% python3 -q
>>> import numpy as np
>>> from numpy import linalg as LA
>>> np.set_printoptions(precision=3, suppress=True, linewidth=200, legacy="1.25")
>>> F = np.loadtxt("x.csv", delimiter=",")
>>> print(F)
[[0.25  0.    0.    0.25  0.25  0.25 ]
 [0.    0.333 0.    0.333 0.    0.333]
 [0.    0.    1.    0.    0.    0.   ]
 [0.    0.    0.25  0.25  0.25  0.25 ]
 [0.    0.    0.333 0.    0.333 0.333]
 [0.25  0.    0.    0.    0.25  0.5  ]]
>>> # rows sum to 1
>>> blk = np.stack([F, 3 * F, F[::-1]])
>>> print(LA.matrix_rank(blk.reshape(3, -1)))
2
>>> print(blk.shape)
(3, 6, 6)
>>> print(LA.det(blk))
[ 0.002  1.266 -0.002]
>>> x = np.array([-7, -3, -9, -9, -4, -6])
>>> print(F @ np.eye(6)[0])
[0.25 0.   0.   0.   0.   0.25]
>>> print(LA.norm(F @ x) <= LA.norm(F, 2) * LA.norm(x) + 1e-9)
True
>>> print(np.einsum("ij,j->i", F, x))
[-6.5   -6.    -9.    -7.    -6.333 -5.75 ]
>>> print((F @ x).argmax())
5
>>> print(F @ (2 * x))
[-13.    -12.    -18.    -14.    -12.667 -11.5  ]
>>> print((F * x).sum(axis=1))
[-6.5   -6.    -9.    -7.    -6.333 -5.75 ]
>>> gram = F.T @ F
>>> print((F @ F.T).shape)
(6, 6)
>>> print(LA.svd(F, compute_uv=False) ** 2)
[1.349 0.851 0.217 0.068 0.053 0.003]
>>> print(LA.eigvalsh(gram)[::-1])
[1.349 0.851 0.217 0.068 0.053 0.003]
>>> print(round(np.trace(gram), 3), round(float((F ** 2).sum()), 3))
2.542 2.542
>>> x = np.array([0, -1, -2, -2, 2, 1])
>>> rhs = F @ x
>>> b, lr = np.zeros(6), 1 / LA.norm(F, 2) ** 2
>>> for i in range(12):
...     b -= lr * F.T @ (F @ b - rhs)
...     if i % 2 == 0: print(i, round(LA.norm(F @ b - rhs), 3))
... 
0 1.293
2 0.836
4 0.61
6 0.456
8 0.351
10 0.279
>>> print(round(LA.cond(F), 3))
20.188
>>> W0 = np.load("w.npy")
>>> print(W0)
[[ 9  0  0  0  0]
 [-2 -7  0  0  0]
 [ 9 -2 -7  0  0]
 [-4  5  4  1  0]
 [-3 -5  1  5  4]]
>>> # triangular
>>> rng = np.random.default_rng(993440)
>>> other = W0 + rng.integers(-2, 3, (5, 4)) @ rng.integers(-2, 3, (4, 5))
>>> print(other)
[[  4  -5  -2   0   3]
 [ -4 -10  -6   3  -1]
 [ 18   8  -3  -1  -4]
 [ -6   3   8  -7  -2]
 [  1   1  -2  -3  -2]]
>>> print(np.abs(other - W0).sum(axis=1))
[15 15 28 18 27]
>>> print(LA.matrix_rank(other - W0, tol=1e-8))
4
>>> data = np.loadtxt("data.csv", delimiter=",")
>>> print(data)
[[-1.031  2.01  -1.988]
 [-0.888  1.908 -1.954]
 [-0.966  1.99  -1.964]
 [-0.985  1.978 -2.023]
 [-0.985  1.968 -2.06 ]
 [-0.998  2.061 -2.004]
 [-0.987  1.97  -2.009]
 [-0.968  0.96   1.032]
 [-0.973  0.931  0.978]
 [-1.087  1.046  0.994]
 [-0.954  0.982  0.949]
 [-1.024  1.057  0.961]
 [-0.926  0.987  1.015]
 [-0.958  1.009  0.908]]
>>> other = np.c_[data[:, :1] @ np.array([[1]]), np.array([-3, -4, 1, 2, 4, -4, -5, 3, 3, 1, 4, 3, 0, 2])]
>>> print(other)
[[-1.031 -3.   ]
 [-0.888 -4.   ]
 [-0.966  1.   ]
 [-0.985  2.   ]
 [-0.985  4.   ]
 [-0.998 -4.   ]
 [-0.987 -5.   ]
 [-0.968  3.   ]
 [-0.973  3.   ]
 [-1.087  1.   ]
 [-0.954  4.   ]
 [-1.024  3.   ]
 [-0.926  0.   ]
 [-0.958  2.   ]]
>>> print(np.round(LA.norm(other - data @ LA.lstsq(data, other)[0], axis=0), 3) + 0)
[0.    9.039]
